% python3 -q
>>> import numpy as np
>>> np.set_printoptions(precision=2, suppress=True, linewidth=120)
>>> rd = lambda a: np.round(a, 2) + 0
>>> E = np.load("block12.npy")
>>> print(rd(E))
[[-0.6  -1.59  2.98  0.32 -2.01  0.27]
 [ 3.41 -0.13 -0.31  1.67 -1.15 -0.33]
 [-0.8  -1.47 -2.45 -0.76 -2.45 -0.78]
 [ 0.7  -1.41 -0.62 -0.72  0.34  3.53]
 [ 1.61  0.49  0.79 -3.46 -0.34 -0.66]
 [-0.5   3.01 -0.06  0.09 -2.1   1.51]]
>>> t3 = np.stack([E, -3 * E, E[::-1]])
>>> print((t3 @ E.T).shape)
(3, 6, 6)
>>> print(t3.shape)
(3, 6, 6)
>>> mat = np.load("run5.npy")
>>> print(mat)
[[ 0.  2. -1.  1.]
 [ 2. -3.  2. -3.]
 [ 2. -4.  3. -3.]
 [-2.  4. -2.  4.]]
>>> # rank 3
>>> Uu, sigma, Vt = np.linalg.svd(mat)
>>> V = Vt[:(sigma > 1e-8).sum()]
>>> rng = np.random.default_rng(587920)
>>> x0 = mat[3] + 5 * mat[1] + rng.integers(2) * np.eye(4)[0]
>>> print(x0)
[  8. -11.   8. -11.]
>>> print(np.linalg.matrix_rank(np.vstack([mat, x0])))
3
>>> print(rd(np.diag(V.T @ V)))
[0.75 0.75 0.75 0.75]
>>> print(rd(np.linalg.norm(x0 - V.T @ V @ x0)))
0.0
>>> print(rd(V.T @ V))
[[ 0.75  0.25  0.25 -0.25]
 [ 0.25  0.75 -0.25  0.25]
 [ 0.25 -0.25  0.75  0.25]
 [-0.25  0.25  0.25  0.75]]
>>> P = np.triu(np.array([[-1, 1, 2, 2], [-2, 1, 0, 2], [0, 2, 0, -1], [1, -1, 1, 1]]), 1) + np.eye(4)
>>> B = P @ mat @ np.linalg.inv(P)
>>> print(P @ mat - mat @ P)
[[ 2. -3.  4. -6.]
 [-4.  6. -8. 12.]
 [ 2. -6. -2.  3.]
 [ 0.  2.  4. -6.]]
>>> print(np.trace(B), np.trace(mat))
4.0 4.0
>>> print(B)
[[  2.  -3.  -1.   1.]
 [ -2.   7.   2.  -3.]
 [  4. -12.  -3.   6.]
 [ -2.   6.   2.  -2.]]
>>> print(np.argsort(-np.linalg.norm(mat, axis=0).round(6), kind="stable")[:3])
[1 3 2]
>>> B = np.array([[0, 2], [0, 4]])
>>> W2 = np.kron(B, mat)
>>> print(W2.shape)
(8, 8)
>>> print(np.linalg.matrix_rank(W2))
3
>>> feats = np.triu(rng.random((5, 5)) < 0.5, 1).astype(int)
>>> feats = feats + feats.T
>>> print(feats)
[[0 0 0 0 0]
 [0 0 0 0 1]
 [0 0 0 1 1]
 [0 0 1 0 1]
 [0 1 1 1 0]]
>>> # 2 groups of indices that never mix
>>> Uu, sigma, Vt = np.linalg.svd(feats)
>>> V = Vt[:(sigma > 1e-8).sum()]
>>> x0 = feats[4] + -3 * feats[1] + rng.integers(2) * np.eye(5)[3]
>>> print(x0)
[ 0.  1.  1.  1. -3.]
>>> print(rd(np.diag(V.T @ V)))
[0. 1. 1. 1. 1.]
>>> print(rd(V.T @ V))
[[0. 0. 0. 0. 0.]
 [0. 1. 0. 0. 0.]
 [0. 0. 1. 0. 0.]
 [0. 0. 0. 1. 0.]
 [0. 0. 0. 0. 1.]]
>>> print(np.allclose(V.T @ V @ x0, x0))
True
>>> print(rd(np.linalg.norm(x0 - V.T @ V @ x0)))
0.0
>>> Uu, sigma, Vt = np.linalg.svd(feats)
>>> print(np.argmax(sigma[:-1] / (sigma[1:] + 1e-6)) + 1)
4
>>> print(rd(sigma))
[2.17 1.48 1.   0.31 0.  ]
>>> B = Uu[:, :4] @ np.diag(sigma[:4]) @ Vt[:4]
>>> print(rd(B))
[[0. 0. 0. 0. 0.]
 [0. 0. 0. 0. 1.]
 [0. 0. 0. 1. 1.]
 [0. 0. 1. 0. 1.]
 [0. 1. 1. 1. 0.]]
>>> print(np.linalg.matrix_rank(feats, rtol=0.05))
4
>>> print(np.linalg.matrix_rank(B))
4
>>> print(rd(np.linalg.norm(feats - B) / np.linalg.norm(feats)))
0.0
>>> print(rd(np.abs(feats - B).max()))
0.0
>>> print(rd(np.linalg.norm(feats - B, 2)), sigma[4])
0.0 0.0
>>> vals, V = np.linalg.eigh(feats)
>>> print(rd(np.linalg.eigvalsh(feats + 5 * np.eye(5))))
[3.52 4.   5.   5.31 7.17]
>>> print(rd(np.linalg.svd(feats, compute_uv=False)))
[2.17 1.48 1.   0.31 0.  ]
>>> print(np.abs(V[:, -1]).round(6).argmax())
4
>>> print(np.unique(vals.round(6) + 0, return_counts=True)[1])
[1 1 1 1 1]
>>> print(rd(np.abs(V[:, -1])))
[0.   0.28 0.52 0.52 0.61]
>>> print(rd(vals.sum()), np.trace(feats))
0.0 0
>>> print(np.abs(np.diag(np.linalg.qr(feats)[1])) > 1e-9)
[False  True  True  True  True]
>>> print(rd(np.trace(np.linalg.pinv(feats) @ feats)))
4.0
>>> print(np.unique(feats.round(6), axis=0).shape)
(5, 5)
>>> q, _ = np.linalg.qr(np.array([[-0.9, -0.8, -0.6, -0.6, 1.0, -0.1, 0.6],
...     [-0.2, -0.7, 0.8, -1.5, 0.5, -0.4, -0.5],
...     [0.6, -0.5, -0.2, -0.3, 0.8, -1.6, -1.2],
...     [-0.4, -0.3, -0.8, -2.3, 2.7, 0.3, -1.8],
...     [-0.2, -0.2, 0.3, -1.0, 1.7, -0.2, 2.3],
...     [-0.3, 0.6, 2.1, -1.9, -1.0, -0.6, -0.1],
...     [-0.8, -0.8, -0.8, 1.0, 0.7, -1.6, 1.5]]))
>>> A = 3 * q
>>> print(rd(A))
[[-1.85 -0.67 -0.11 -0.05  1.01  0.41 -1.99]
 [-0.41 -1.3   1.92 -0.22  0.63  1.17  1.28]
 [ 1.23 -1.83  0.62 -0.45 -0.07 -1.64 -0.93]
 [-0.82 -0.17 -0.84 -2.57  0.04 -0.52  0.85]
 [-0.41 -0.2   0.59 -0.5  -2.64  0.81 -0.75]
 [-0.62  1.68  1.93 -0.38  0.14 -1.34 -0.3 ]
 [-1.64 -0.79 -0.34  1.33 -0.76 -1.42  1.09]]
>>> print(rd(np.linalg.det(A)))
2187.0
>>> print(rd((A + A.T) / 2))
[[-1.85 -0.54  0.56 -0.44  0.3  -0.1  -1.81]
 [-0.54 -1.3   0.05 -0.2   0.22  1.43  0.24]
 [ 0.56  0.05  0.62 -0.64  0.26  0.14 -0.63]
 [-0.44 -0.2  -0.64 -2.57 -0.23 -0.45  1.09]
 [ 0.3   0.22  0.26 -0.23 -2.64  0.48 -0.75]
 [-0.1   1.43  0.14 -0.45  0.48 -1.34 -0.86]
 [-1.81  0.24 -0.63  1.09 -0.75 -0.86  1.09]]
>>> print(rd(np.trace(A)))
-7.98
>>> A.inv()
Traceback (most recent call last):
  File "<python-input-68>", line 1, in <module>
    A.inv()
    ^^^^^
AttributeError: 'numpy.ndarray' object has no attribute 'inv'
>>> J = np.loadtxt("sample16.csv", delimiter=",")
>>> print(J)
[[ 18.4    8.52   2.85  -0.29   6.45  -7.78   9.11  -5.1    4.94   0.5    0.24  -1.88   5.69  -1.66   8.91]
 [ 21.3   10.89   3.75  -0.37   7.59 -10.21  10.81  -5.82   5.43   0.64   0.57  -2.23   6.02  -2.79  11.55]
 [  8.34  10.07   4.44  -6.81   7.06  -1.63   3.04  -5.14  -2.51   3.71   0.77  -5.47  14.08   0.05   5.98]
 [ 13.17  11.05   3.93  -3.91   6.65 -12.18  12.25  -5.57  -0.6    1.21   1.35  -2.53   1.64  -6.53  16.49]
 [ 15.69   7.88   2.8    2.1    4.53  -8.09   4.84  -3.14   6.43   0.96   1.56  -0.34   1.37  -2.34   7.96]
 [ 15.77   9.66   3.93  -2.82   7.31  -3.32   4.36  -5.06   3.19   2.42   0.49  -4.17  12.93   0.95   5.16]
 [  9.69  14.53   6.22  -4.27   7.11  -9.16   1.36  -4.48  -0.08   5.92   3.76  -3.8    6.54  -5.46  13.56]
 [ 17.24  13.09   5.23   5.2    4.78 -12.98  -1.84  -1.59  11.26   4.94   4.81   1.06  -3.22  -5.63  11.75]
 [ 10.42   5.41   2.18  -0.98   4.07  -4.23   5.71  -3.29   1.99   0.36   0.25  -1.75   4.54  -0.91   5.49]
 [ 10.17   7.93   3.06   4.05   2.47  -8.93  -1.81  -0.65   7.71   3.21   3.23   1.28  -4.13  -4.     7.8 ]
 [ 15.99   3.32   0.36   3.76   2.89  -5.62   7.15  -2.49   7.74  -1.8   -0.48   0.74   0.44  -0.14   3.96]
 [ 16.61  10.91   3.82  -0.89   6.46 -10.61   8.82  -5.11   3.51   1.4    1.31  -2.02   3.11  -4.19  12.78]
 [  9.64   1.44  -0.89   3.15   0.38 -14.32  16.09  -2.21   2.33  -4.52  -0.33   3.29 -14.61  -8.18  14.89]
 [  1.69   5.79   2.28  -7.77   4.57  -3.22   8.68  -4.48  -7.27   0.64  -0.28  -4.15   6.51  -2.79   9.03]
 [ 19.24   6.24   1.38   6.43   2.85 -14.56  10.83  -2.5    9.89  -1.93   1.41   3.22  -9.74  -5.94  13.05]
 [ 20.35   8.52   2.65   5.95   4.24 -10.29   3.46  -2.48  11.66   1.18   1.92   1.22  -1.15  -2.44   7.92]
 [ 16.28  13.11   4.96   4.35   4.68 -15.12   1.45  -2.29   9.33   4.15   4.66   1.04  -5.44  -7.39  14.89]]
>>> Uu, sigma, Vt = np.linalg.svd(J)
>>> print(np.argmax(sigma[:-1] / (sigma[1:] + 1e-6)) + 1)
4
>>> print(rd(sigma))
[102.65  41.67  28.28  22.47   0.59   0.53   0.46   0.38   0.35   0.31   0.2    0.16   0.13   0.12   0.07]
>>> B = Uu[:, :4] @ np.diag(sigma[:4]) @ Vt[:4]
>>> print(np.linalg.matrix_rank(B))
4
>>> print(np.linalg.matrix_rank(J, rtol=0.05))
4
>>> print(rd(np.linalg.norm(J - B) / np.linalg.norm(J)))
0.01
>>> print(rd(np.trace(np.linalg.pinv(mat) @ mat)))
3.0
>>> print(np.allclose(mat[:-1].T @ np.linalg.lstsq(mat[:-1].T, mat[-1])[0], mat[-1]))
True
>>> x0 = np.array([2, 3, 0, 1, 4, 3, 4, 5, 5, 0, 3, 0, 4, 3, 5])
>>> print(np.sign((J @ x0).round(6)))
[1. 1. 1. 1. 1. 1. 1. 1. 1. 1. 1. 1. 1. 1. 1. 1. 1.]
>>> print(np.linalg.norm(J @ x0) <= np.linalg.norm(J, 2) * np.linalg.norm(x0) + 1e-9)
True
>>> ang = np.radians(180)
>>> r_ = np.eye(15)
>>> r_[2, 2] = r_[9, 9] = np.cos(ang)
>>> r_[2, 9], r_[9, 2] = -np.sin(ang), np.sin(ang)
>>> B = J @ r_.T
>>> print(np.allclose(J @ J.T, B @ B.T))
True
>>> print(rd(np.linalg.svd(J, compute_uv=False)), rd(np.linalg.svd(B, compute_uv=False)))
[102.65  41.67  28.28  22.47   0.59   0.53   0.46   0.38   0.35   0.31   0.2    0.16   0.13   0.12   0.07] [102.65  41.67  28.28  22.47   0.59   0.53   0.46   0.38   0.35   0.31   0.2    0.16   0.13   0.12   0.07]
>>> print(np.allclose(np.linalg.norm(J, axis=1), np.linalg.norm(B, axis=1)))
True
>>> print(np.argsort(-np.linalg.norm(J, axis=0).round(6), kind="stable")[:3])
[ 0 14  5]
>>> W2 = np.array([[1, 2, 3, 2, 3, 3, 2, 0],
...     [0, 0, 0, 2, 1, 2, 0, 2],
...     [0, 2, 2, 0, 3, 3, 2, 1],
...     [3, 3, 0, 2, 0, 1, 3, 1],
...     [1, 0, 2, 1, 2, 0, 0, 1],
...     [3, 2, 1, 3, 1, 1, 3, 1],
...     [2, 3, 0, 0, 1, 3, 1, 0],
...     [2, 1, 2, 1, 0, 1, 2, 1]])
>>> M = (rng.random((34, 8)) < 0.25) @ W2
>>> print(M)
[[ 1  2  3  2  3  3  2  0]
 [ 4  6  6  5  7  7  7  2]
 [ 6  5  1  5  1  2  6  2]
 [ 0  0  0  0  0  0  0  0]
 [ 4  3  2  5  3  3  3  4]
 [ 5  7  3  3  5  7  6  2]
 [ 0  0  0  2  1  2  0  2]
 [ 4  6  6  5  7  7  7  2]
 [ 3  3  2  1  3  3  1  1]
 [ 3  1  4  2  2  1  2  2]
 [ 1  2  3  2  3  3  2  0]
 [ 3  3  5  3  3  4  4  1]
 [ 6 10  5  4  7 10  8  2]
 [ 5  3  3  4  1  2  5  2]
 [ 5  4  2  3  0  2  5  2]
 [ 0  2  2  0  3  3  2  1]
 [10 11  5  8  6 11 11  6]
 [ 1  2  3  4  4  5  2  2]
 [ 6  5  1  5  1  2  6  2]
 [ 3  3  0  2  0  1  3  1]
 [ 3  5  3  2  4  6  3  0]
 [ 9  8  6  8  4  6 10  3]
 [ 3  3  0  2  0  1  3  1]
 [ 6  4  4  4  2  2  5  3]
 [ 3  1  4  2  2  1  2  2]
 [ 1  2  3  2  3  3  2  0]
 [ 3  1  4  2  2  1  2  2]
 [ 2  5  2  0  4  6  3  1]
 [ 9  8  3  6  4  5  7  3]
 [ 3  3  2  1  3  3  1  1]
 [ 0  0  0  0  0  0  0  0]
 [ 2  3  0  0  1  3  1  0]
 [ 3  2  1  3  1  1  3  1]
 [ 3  2  1  3  1  1  3  1]]
>>> B = np.c_[M[:, :7] @ np.array([[1, 4, 2, 3, 3, 0, 3],
...     [3, 4, 1, 5, 5, 2, 4],
...     [3, 0, 3, 0, 5, 4, 3],
...     [2, 0, 0, 0, 3, 1, 1],
...     [1, 2, 1, 4, 1, 5, 5],
...     [0, 4, 0, 5, 1, 4, 3],
...     [2, 2, 1, 3, 1, 0, 2]]), np.array([2, 2, 0, 3, 0, 2, 1, 0, 1, 3, 1, 2, 2, 3, 3, 0, 2, 1, 1, 3, 3, 1, 3, 3, 0, 1, 3, 3, 0, 1, 0, 1, 0, 1])]
>>> print(B)
[[ 27  34  18  46  42  45  50   2]
 [ 71  96  46 126 108 104 129   2]
 [ 47  66  27  75  72  32  69   0]
 [  0   0   0   0   0   0   0   3]
 [ 38  52  23  63  61  46  65   0]
 [ 58  98  37 123  92  82 113   2]
 [  5  10   1  14   9  15  13   1]
 [ 71  96  46 126 108 104 129   0]
 [ 25  44  19  54  44  42  54   1]
 [ 28  28  23  33  45  34  44   3]
 [ 27  34  18  46  42  45  50   1]
 [ 44  54  31  68  69  60  74   2]
 [ 82 134  52 170 130 119 158   2]
 [ 42  52  28  59  65  35  61   3]
 [ 39  54  25  60  61  27  56   3]
 [ 19  30  13  43  28  39  42   0]
 [102 162  63 197 162 124 182   2]
 [ 32  44  19  60  51  60  63   1]
 [ 47  66  27  75  72  32  69   1]
 [ 22  34  12  38  34  12  32   3]
 [ 41  70  27  89  68  68  84   3]
 [ 91 120  58 143 141  92 143   1]
 [ 22  34  12  38  34  12  32   3]
 [ 50  62  35  71  79  46  76   3]
 [ 28  28  23  33  45  34  44   0]
 [ 27  34  18  46  42  45  50   1]
 [ 28  28  23  33  45  34  44   3]
 [ 33  66  22  86  54  62  76   3]
 [ 72 110  46 129 116  74 123   0]
 [ 25  44  19  54  44  42  54   1]
 [  0   0   0   0   0   0   0   0]
 [ 14  36   9  43  26  23  34   1]
 [ 25  32  15  37  38  20  37   0]
 [ 25  32  15  37  38  20  37   1]]
>>> print(np.linalg.matrix_rank(np.c_[M, B]))
9
>>> print(rd(np.linalg.norm(B - M @ np.linalg.lstsq(M, B)[0], axis=0)))
[0.   0.   0.   0.   0.   0.   0.   7.08]
>>> print(np.linalg.matrix_rank(B))
8
>>> print(rd(np.linalg.norm(np.linalg.qr(M)[0].T @ B, axis=0) ** 2 / ((B ** 2).sum(axis=0) + 1e-12)))
[1.  1.  1.  1.  1.  1.  1.  0.6]
>>> f = np.array([2, 0, 0, 0, 0, 2, 2, 1, 2, 2, 0, 2, 2, 0, 1, 2])
>>> K = np.array([np.roll(f, i) for i in range(16)])
>>> print(K)
[[2 0 0 0 0 2 2 1 2 2 0 2 2 0 1 2]
 [2 2 0 0 0 0 2 2 1 2 2 0 2 2 0 1]
 [1 2 2 0 0 0 0 2 2 1 2 2 0 2 2 0]
 [0 1 2 2 0 0 0 0 2 2 1 2 2 0 2 2]
 [2 0 1 2 2 0 0 0 0 2 2 1 2 2 0 2]
 [2 2 0 1 2 2 0 0 0 0 2 2 1 2 2 0]
 [0 2 2 0 1 2 2 0 0 0 0 2 2 1 2 2]
 [2 0 2 2 0 1 2 2 0 0 0 0 2 2 1 2]
 [2 2 0 2 2 0 1 2 2 0 0 0 0 2 2 1]
 [1 2 2 0 2 2 0 1 2 2 0 0 0 0 2 2]
 [2 1 2 2 0 2 2 0 1 2 2 0 0 0 0 2]
 [2 2 1 2 2 0 2 2 0 1 2 2 0 0 0 0]
 [0 2 2 1 2 2 0 2 2 0 1 2 2 0 0 0]
 [0 0 2 2 1 2 2 0 2 2 0 1 2 2 0 0]
 [0 0 0 2 2 1 2 2 0 2 2 0 1 2 2 0]
 [0 0 0 0 2 2 1 2 2 0 2 2 0 1 2 2]]
>>> print([round(float(x), 2) for x in np.linalg.svd(K, compute_uv=False)[:3]])
[18.0, 6.07, 6.07]
>>> print(np.linalg.matrix_rank(K, rtol=0.1))
13
>>> print(np.argsort(-np.linalg.norm(K, axis=0).round(6), kind="stable")[:3])
[0 1 2]
>>> arr = np.loadtxt("w.csv", delimiter=",")
>>> print(arr)
[[-0.3  0.7  2.5 -1.2  0.1 -0.9 -0.4 -8.  -1.1  0.7]
 [-0.5 -0.5 -1.1 -0.5  0.4  1.1 -1.2 -2.   0.   0.2]
 [-0.1  0.7  1.3  1.1  0.4  0.7  0.3  0.   0.9 -0.7]
 [ 0.  -0.5 -0.2 -0.1  0.3  0.2 -0.4 -2.   0.8  2. ]
 [ 0.8 -1.  -0.9  0.4 -1.3 -1.5  0.2  7.5 -0.6 -1.8]
 [ 0.3  1.9 -0.7 -1.2 -0.8 -1.4  0.4 -5.5  0.6 -1.3]
 [ 0.6  0.7  0.   2.7  1.8  0.   0.2 -5.   0.2 -0.6]
 [ 0.9 -0.2 -0.5 -0.2 -1.  -0.4  0.  -1.5  1.3 -1. ]
 [ 0.6  0.5 -0.4 -2.6  1.9  0.1  0.2 -4.5 -0.1 -0.4]
 [-0.1  1.4 -0.8  0.2  1.4  0.5 -1.1  0.5 -1.2 -0.1]]
>>> q, V = np.linalg.qr(A[:, :4])[0], np.linalg.qr(A[:, 4:])[0]
>>> sigma = np.linalg.svd(q.T @ V, compute_uv=False)
>>> print(rd(np.degrees(np.arccos(sigma.clip(0, 1)))))
[90. 90. 90.]
>>> print(rd(sigma))
[0. 0. 0.]
